% ipython --no-banner

In [1]: import numpy as np

In [2]: import numpy.linalg as la

In [3]: np.set_printoptions(suppress=True, linewidth=140)

In [4]: X = np.load("data.npy")

In [5]: X
Out[5]: 
array([[-38.54, -39.84,   1.55,  40.71,  20.36, -39.3 ],
       [-39.3 , -40.72,   0.96,  39.98,  21.28, -41.94],
       [-40.35, -39.85,   1.09,  39.03,  19.47, -41.89],
       [-39.09, -40.4 ,  -0.11,  39.53,  19.5 , -40.18],
       [-40.23, -39.87,  -0.26,  40.64,  20.83, -42.36],
       [-40.15, -39.03,  -0.42,  39.2 ,  19.29, -37.94],
       [-40.22, -40.46,   0.93,  40.6 ,  20.01, -40.07],
       [-41.06, -40.61,  -1.07,  39.4 ,  19.91, -40.23],
       [-40.82, -39.64,  -0.29,  39.24,  21.72, -39.43],
       [-39.36, -39.65,   0.32,  40.3 ,  19.46, -39.11],
       [-39.63, -40.05,   0.4 ,  41.59,  19.2 , -39.34],
       [-40.09, -37.57,  -0.19,  40.79,  20.9 , -41.11]])

In [6]: vec = np.array([2, 3, 3, 0, -2, 0])

In [7]: rhs = X @ vec

In [8]: np.round(la.solve(X.T @ X, X.T @ rhs), 2) + 0
Out[8]: array([ 2.,  3.,  3.,  0., -2.,  0.])

In [9]: np.round(la.lstsq(X, rhs)[0], 2) + 0
Out[9]: array([ 2.,  3.,  3.,  0., -2.,  0.])

In [10]: rng = np.random.default_rng(663)

In [11]: rhs = rhs + 0.05 * rng.normal(size=12)

In [12]: rhs.round(2)
Out[12]: array([-232.68, -240.54, -235.92, -238.67, -242.45, -237.2 , -239.15, -247.  , -244.83, -235.66, -236.55, -235.29])

In [13]: coef, *_ = la.lstsq(X, rhs)

In [14]: np.round(X.T @ (rhs - X @ coef), 2) + 0
Out[14]: array([0., 0., 0., 0., 0., 0.])

In [15]: coef.round(2) + 0
Out[15]: array([ 2.  ,  3.  ,  2.96,  0.01, -2.01,  0.  ])

In [16]: [round(float(la.norm(la.solve(X.T @ X + lam * np.eye(6), X.T @ rhs))), 2) for lam in (0, 1, 10, 100)]
Out[16]: [5.08, 4.63, 3.48, 2.92]

In [17]: data = np.loadtxt("out3.csv", delimiter=",")

In [18]: data
Out[18]: 
array([[ 0.7, -1.3, -3.3,  1.4,  0.9,  0.3, -1.4],
       [ 0.4,  0.5, -1.5,  0.1, -0.2, -0.1, -0.3],
       [ 2.2,  1.2, -3.6, -0.2, -0.7,  0.4,  0.3],
       [ 1.2,  0.2, -0.9,  0.1, -0.3, -0.5,  0.8]])

In [19]: B = np.array([[-2, 0, 4],
    ...:     [2, 2, 0],
    ...:     [-5, 2, 3],
    ...:     [-1, 2, 3],
    ...:     [-5, 3, 1],
    ...:     [0, 3, -5],
    ...:     [-1, 0, -4]])

In [20]: np.round(np.einsum("ik,kj->ji", data, B), 2)
Out[20]: 
array([[ 8. ,  8.9, 19.4,  3.1],
       [-2.8, -2.7, -6.1, -3.6],
       [ 2.1, -1.1, -6.5,  1.4]])

In [21]: np.round(np.einsum("ik,kj->ij", data, B), 2)
Out[21]: 
array([[ 8. , -2.8,  2.1],
       [ 8.9, -2.7, -1.1],
       [19.4, -6.1, -6.5],
       [ 3.1, -3.6,  1.4]])

In [22]: np.round(np.einsum("ij,ij->i", data, data), 2)
Out[22]: array([17.89,  2.81, 20.02,  3.28])

In [23]: np.round(B.T @ data.T, 2)
Out[23]: 
array([[ 8. ,  8.9, 19.4,  3.1],
       [-2.8, -2.7, -6.1, -3.6],
       [ 2.1, -1.1, -6.5,  1.4]])

In [24]: la.matrix_rank(np.vstack([data, B.T]))
Out[24]: np.int64(7)

In [25]: J = np.load("sample15.npy")

In [26]: J
Out[26]: 
array([[  9.49,  11.09,   2.91,  -3.42,  -3.67,  -2.71, -12.08],
       [ -6.17,  -7.26,   2.92,  -3.72,   9.78,  12.69,  -5.49],
       [  2.45,   8.13,  -7.6 ,  -4.67,  -3.69,  -6.37,  13.94],
       [  2.34, -14.25,  -7.53,  -7.85,   7.64,   3.39,  -1.81],
       [ -3.96,   4.5 ,   5.51,  15.8 ,   6.02,   3.23,   6.12],
       [ -9.92,  -3.54,   2.88,  -5.1 , -10.03,   6.45, -10.6 ],
       [  6.7 ,  -4.4 ,  -3.29, -13.49,  -7.83,   0.39,   9.03],
       [ -5.07,   2.22, -15.24,  -4.4 ,  -4.37,   8.44,  -5.22],
       [ 12.45,  -8.82,   8.55,   2.42,   6.95,  -4.63,   4.3 ],
       [  5.83,   2.92,  12.26,  -5.04,  -4.33,  -3.69,  12.22],
       [  1.44,   6.37,  14.62,   6.08,   4.79,  -8.69,   2.89],
       [  2.46, -13.67,  -5.07,  -4.69,  -2.58, -12.3 ,  -1.15],
       [  5.82,   1.26,   5.15,  12.01, -11.91,   1.12,   7.12],
       [ -7.27, -10.68,  -0.57,  -8.52,  11.34,  -2.82,   4.87],
       [  1.44,   4.47, -16.89,   0.62,  -0.01,   8.93,  -3.54],
       [ -8.2 ,  -8.69,  14.35,  -0.63,  -1.61,  -6.87,  -1.18],
       [  2.23, -10.12,  10.95,  -5.48,   7.44,  -4.96,   7.91]])

In [27]: la.rank(J)
Traceback (most recent call last):
  Cell In[27], line 1
    la.rank(J)
AttributeError: module 'numpy.linalg' has no attribute 'rank'


In [28]: np.round(la.svd(J, compute_uv=False), 2)
Out[28]: array([45.74, 40.21, 33.88, 26.97, 22.2 , 19.41, 18.59])

In [29]: J[17]
Traceback (most recent call last):
  Cell In[29], line 1
    J[17]
IndexError: index 17 is out of bounds for axis 0 with size 17


In [30]: np.round(J.mean(axis=0), 2)
Out[30]: array([ 0.71, -2.38,  1.41, -1.77,  0.23, -0.49,  1.61])

In [31]: la.matrix_rank(J)
Out[31]: np.int64(7)

In [32]: np.zeros(17, 7)
Traceback (most recent call last):
  Cell In[32], line 1
    np.zeros(17, 7)
TypeError: Cannot interpret '7' as a data type


In [33]: np.round(J.sum(axis=0), 2)
Out[33]: array([ 12.06, -40.47,  23.91, -30.08,   3.93,  -8.4 ,  27.33])

In [34]: D = la.norm(J[:, None] - J[None], axis=-1)

In [35]: D.shape
Out[35]: (17, 17)

In [36]: np.unravel_index(D.round(6).argmax(), D.shape)
Out[36]: (np.int64(7), np.int64(10))

In [37]: D.mean(axis=1).argmax()
Out[37]: np.int64(0)

In [38]: D[8].round(6).argsort(kind="stable")[:4]
Out[38]: array([ 8, 16, 10,  9])

In [39]: np.round(la.norm(J, axis=1), 2)
Out[39]: array([20.  , 20.  , 20.  , 20.  , 20.  , 20.  , 20.  , 20.  , 20.  , 20.  , 20.  , 20.  , 20.  , 20.  , 20.  , 20.01, 20.  ])

In [40]: la.matrix_rank(D ** 2)
Out[40]: np.int64(9)

In [41]: np.flatnonzero(D[8] < D.mean() / 2)
Out[41]: array([8])

In [42]: D[:5, :5].round(2)
Out[42]: 
array([[ 0.  , 32.3 , 29.34, 33.05, 32.57],
       [32.3 ,  0.  , 36.67, 18.77, 27.74],
       [29.34, 36.67,  0.  , 31.35, 29.88],
       [33.05, 18.77, 31.35,  0.  , 34.44],
       [32.57, 27.74, 29.88, 34.44,  0.  ]])

In [43]: (D + 1e9 * np.eye(17)).round(6).argmin(axis=1)
Out[43]: array([10,  3,  6, 13, 10,  7,  2, 14, 16, 16,  9,  3,  4,  3,  7, 16,  8])

In [44]: np.count_nonzero(data)
Out[44]: np.int64(28)

In [45]: np.zeros(4, 7)
Traceback (most recent call last):
  Cell In[45], line 1
    np.zeros(4, 7)
TypeError: Cannot interpret '7' as a data type


In [46]: np.round(data.sum(axis=0), 2)
Out[46]: array([ 4.5,  0.6, -9.3,  1.4, -0.3,  0.1, -0.6])

In [47]: np.round(data - data[0], 2)
Out[47]: 
array([[ 0. ,  0. ,  0. ,  0. ,  0. ,  0. ,  0. ],
       [-0.3,  1.8,  1.8, -1.3, -1.1, -0.4,  1.1],
       [ 1.5,  2.5, -0.3, -1.6, -1.6,  0.1,  1.7],
       [ 0.5,  1.5,  2.4, -1.3, -1.2, -0.8,  2.2]])

In [48]: np.round(la.norm(data), 2)
Out[48]: np.float64(6.63)

In [49]: np.round(data.mean(axis=0), 2)
Out[49]: array([ 1.12,  0.15, -2.33,  0.35, -0.08,  0.02, -0.15])

In [50]: la.matrix_rank(data)
Out[50]: np.int64(4)

In [51]: E = np.load("block14.npy")

In [52]: E.round(2)
Out[52]: 
array([[ 0.6 , -0.98,  0.2 , -2.48,  0.07, -0.64, -0.56, -0.87,  0.14],
       [-0.38,  0.16,  1.14, -0.9 , -1.21,  2.21,  0.31,  0.41, -0.32],
       [-2.63, -0.43, -0.49, -0.41, -0.82, -0.77,  0.25,  0.12,  0.4 ],
       [ 0.45, -0.56, -0.13,  0.82, -1.2 ,  0.31,  0.73, -2.  ,  1.31],
       [-0.68, -0.55, -0.19,  0.53,  0.31,  0.51, -0.85, -1.56, -2.1 ],
       [ 0.3 , -1.22,  0.52,  0.05,  0.09, -0.61,  2.31,  0.35, -1.14],
       [-0.9 ,  0.58,  1.14, -0.21,  2.07,  0.45,  0.73, -0.92,  0.79],
       [ 0.  ,  1.08,  2.05,  0.29, -0.95, -1.47, -0.4 , -0.4 , -0.43],
       [ 0.15,  2.05, -1.27, -0.9 , -0.32, -0.13,  1.11, -0.71, -0.7 ]])

In [53]: np.round(E.T @ E, 2) + 0
Out[53]: 
array([[9., 0., 0., 0., 0., 0., 0., 0., 0.],
       [0., 9., 0., 0., 0., 0., 0., 0., 0.],
       [0., 0., 9., 0., 0., 0., 0., 0., 0.],
       [0., 0., 0., 9., 0., 0., 0., 0., 0.],
       [0., 0., 0., 0., 9., 0., 0., 0., 0.],
       [0., 0., 0., 0., 0., 9., 0., 0., 0.],
       [0., 0., 0., 0., 0., 0., 9., 0., 0.],
       [0., 0., 0., 0., 0., 0., 0., 9., 0.],
       [0., 0., 0., 0., 0., 0., 0., 0., 9.]])

In [54]: B = np.array([[-2, 1],
    ...:     [2, -3],
    ...:     [3, -1],
    ...:     [2, 1],
    ...:     [-3, 2],
    ...:     [0, 0],
    ...:     [0, -2],
    ...:     [-1, 1],
    ...:     [-3, 3]])

In [55]: np.round(B.T @ E.T, 2)
Out[55]: 
array([[ -7.3 ,   6.86,   3.23,   0.9 ,   7.7 ,   1.41,  -1.71,  13.43,   1.97],
       [  1.7 ,  -6.47,  -2.07,   1.15,  -3.87,  -4.01,   0.12,  -7.79, -11.31]])

In [56]: np.round(np.einsum("ij->j", E), 2)
Out[56]: array([-3.08,  0.14,  2.97, -3.2 , -1.95, -0.13,  3.63, -5.59, -2.04])

In [57]: np.vstack([E, B.T]).shape
Out[57]: (11, 9)

In [58]: la.matrix_rank(E @ B)
Out[58]: np.int64(2)

In [59]: arr = np.load("a.npy")

In [60]: arr.round(2)
Out[60]: 
array([[ 0.61, -0.79, -1.65,  0.53],
       [ 1.56, -0.16,  0.26, -1.22],
       [-0.14, -1.77,  0.88,  0.24],
       [-1.08, -0.45, -0.66, -1.48]])

In [61]: left, s, vt = la.svd(arr, full_matrices=False)

In [62]: np.allclose(left * s @ vt, arr)
Out[62]: True

In [63]: np.round(np.cumsum(s ** 2) / np.sum(s ** 2), 2)
Out[63]: array([0.25, 0.5 , 0.75, 1.  ])

In [64]: np.round(vt @ vt.T, 2) + 0
Out[64]: 
array([[1., 0., 0., 0.],
       [0., 1., 0., 0.],
       [0., 0., 1., 0.],
       [0., 0., 0., 1.]])

In [65]: th = np.radians(72)

In [66]: R = np.eye(4)

In [67]: R[2, 2] = R[1, 1] = np.cos(th)

In [68]: R[2, 1], R[1, 2] = -np.sin(th), np.sin(th)

In [69]: R.round(2)
Out[69]: 
array([[ 1.  ,  0.  ,  0.  ,  0.  ],
       [ 0.  ,  0.31,  0.95,  0.  ],
       [ 0.  , -0.95,  0.31,  0.  ],
       [ 0.  ,  0.  ,  0.  ,  1.  ]])

In [70]: B = arr @ R.T

In [71]: np.allclose(la.norm(arr, axis=1), la.norm(B, axis=1))
Out[71]: True

In [72]: np.round(la.det(R), 2), np.round(np.trace(R), 2)
Out[72]: (np.float64(1.0), np.float64(2.62))

In [73]: B.round(2)
Out[73]: 
array([[ 0.61, -1.81,  0.25,  0.53],
       [ 1.56,  0.2 ,  0.23, -1.22],
       [-0.14,  0.29,  1.96,  0.24],
       [-1.08, -0.77,  0.22, -1.48]])

In [74]: u = np.array([1, -2])

In [75]: np.round(np.convolve(arr[1], u), 2)
Out[75]: array([ 1.56, -3.27,  0.57, -1.73,  2.43])

In [76]: round(la.det(arr), 2)
Out[76]: np.float64(-16.0)

In [77]: assert arr == arr.T
Traceback (most recent call last):
  Cell In[77], line 1
    assert arr == arr.T
ValueError: The truth value of an array with more than one element is ambiguous. Use a.any() or a.all()


In [78]: la.determinant(arr)
Traceback (most recent call last):
  Cell In[78], line 1
    la.determinant(arr)
AttributeError: module 'numpy.linalg' has no attribute 'determinant'


In [79]: np.round((arr - arr.T) / 2, 2)
Out[79]: 
array([[ 0.  , -1.18, -0.76,  0.81],
       [ 1.18,  0.  ,  1.02, -0.38],
       [ 0.76, -1.02,  0.  ,  0.45],
       [-0.81,  0.38, -0.45,  0.  ]])

In [80]: np.round(np.sort(np.abs(la.eigvals(arr))), 2)
Out[80]: array([2., 2., 2., 2.])

In [81]: feats = np.array([[0, 1, 1], [1, 0, 1], [1, 1, 0]])

In [82]: # symmetric, so the eigenvalues are real

In [83]: ev, V = la.eig(feats)

In [84]: round(np.prod(ev), 2)
Out[84]: np.float64(2.0)

In [85]: np.round(np.sort(la.eigvals(la.inv(feats))), 2)
Out[85]: array([-1. , -1. ,  0.5])

In [86]: np.round(np.sort(la.eigvals(feats @ feats)), 2)
Out[86]: array([1., 1., 4.])

In [87]: m1 = np.array([[0.8, 2.3, 0.9, -0.9, 0.7],
    ...:     [-1.1, -0.8, 0.6, 1.5, 0.9],
    ...:     [-1.14, -0.96, 0.65, 1.44, 0.76],
    ...:     [-1.5, -1.1, -0.5, -0.3, -1.8],
    ...:     [-1.1, -0.9, -0.4, -0.3, -0.5],
    ...:     [-0.2, 1.9, 0.6, 0.3, -0.3],
    ...:     [1.5, 0.0, 0.7, 1.8, 0.8]])

In [88]: th = np.radians(30)

In [89]: R = np.eye(5)

In [90]: R[2, 2] = R[4, 4] = np.cos(th)

In [91]: R[2, 4], R[4, 2] = -np.sin(th), np.sin(th)

In [92]: R.round(2)
Out[92]: 
array([[ 1.  ,  0.  ,  0.  ,  0.  ,  0.  ],
       [ 0.  ,  1.  ,  0.  ,  0.  ,  0.  ],
       [ 0.  ,  0.  ,  0.87,  0.  , -0.5 ],
       [ 0.  ,  0.  ,  0.  ,  1.  ,  0.  ],
       [ 0.  ,  0.  ,  0.5 ,  0.  ,  0.87]])

In [93]: B = m1 @ R.T

In [94]: round(float(la.det(R)), 2), round(float(np.trace(R)), 2)
Out[94]: (1.0, 4.73)

In [95]: B.round(2)
Out[95]: 
array([[ 0.8 ,  2.3 ,  0.43, -0.9 ,  1.06],
       [-1.1 , -0.8 ,  0.07,  1.5 ,  1.08],
       [-1.14, -0.96,  0.18,  1.44,  0.98],
       [-1.5 , -1.1 ,  0.47, -0.3 , -1.81],
       [-1.1 , -0.9 , -0.1 , -0.3 , -0.63],
       [-0.2 ,  1.9 ,  0.67,  0.3 ,  0.04],
       [ 1.5 ,  0.  ,  0.21,  1.8 ,  1.04]])

In [96]: np.round(np.abs(B - m1).max(axis=0), 2)
Out[96]: array([0.  , 0.  , 0.97, 0.  , 0.36])

In [97]: mat = np.load("m.npy")

In [98]: mat.round(2)
Out[98]: 
array([[ 1.75,  3.5 ,  4.  ,  5.75],
       [ 0.88,  1.77,  4.  ,  4.88],
       [-0.1 , -0.19,  4.  ,  3.9 ],
       [ 0.35,  0.71,  4.  ,  4.35],
       [ 0.8 ,  1.61,  4.  ,  4.8 ],
       [ 1.14,  2.28,  4.  ,  5.14],
       [ 2.07,  4.15,  4.  ,  6.07],
       [-0.28, -0.55,  4.  ,  3.72],
       [ 0.33,  0.67,  4.  ,  4.33],
       [-1.75, -3.51,  4.  ,  2.25],
       [ 2.08,  4.17,  4.  ,  6.08],
       [ 0.24,  0.49,  4.  ,  4.24],
       [-0.74, -1.48,  4.  ,  3.26],
       [-0.52, -1.04,  4.  ,  3.48],
       [-0.55, -1.11,  4.  ,  3.45],
       [ 2.66,  5.32,  4.  ,  6.66],
       [ 1.89,  3.77,  4.  ,  5.89],
       [ 0.76,  1.52,  4.  ,  4.76],
       [ 1.27,  2.53,  4.  ,  5.27],
       [ 3.43,  6.86,  4.  ,  7.43],
       [ 0.48,  0.96,  4.  ,  4.48],
       [ 2.36,  4.73,  4.  ,  6.36],
       [-1.62, -3.23,  4.  ,  2.38],
       [ 0.64,  1.28,  4.  ,  4.64],
       [ 1.  ,  2.  ,  4.  ,  5.  ],
       [ 0.24,  0.48,  4.  ,  4.24],
       [ 1.49,  2.98,  4.  ,  5.49],
       [-1.07, -2.14,  4.  ,  2.93],
       [ 0.45,  0.9 ,  4.  ,  4.45],
       [ 1.44,  2.88,  4.  ,  5.44],
       [ 0.48,  0.96,  4.  ,  4.48],
       [ 1.4 ,  2.8 ,  4.  ,  5.4 ],
       [ 0.77,  1.55,  4.  ,  4.77],
       [ 2.2 ,  4.39,  4.  ,  6.2 ],
       [ 2.27,  4.53,  4.  ,  6.27]])

In [99]: # rank 2

In [100]: round(la.norm(mat, 2) / la.norm(mat), 2)
Out[100]: np.float64(0.94)

In [101]: [round(float(x), 2) for x in la.svd(mat, compute_uv=False)[:3]]
Out[101]: [39.84, 13.8, 0.0]

In [102]: la.matrix_rank(mat, rtol=0.1)
Out[102]: np.int64(2)

In [103]: la.cond(mat) > 100
Out[103]: np.True_

In [104]: np.argsort(-la.norm(mat, axis=0).round(6), kind="stable")[:3]
Out[104]: array([3, 2, 1])
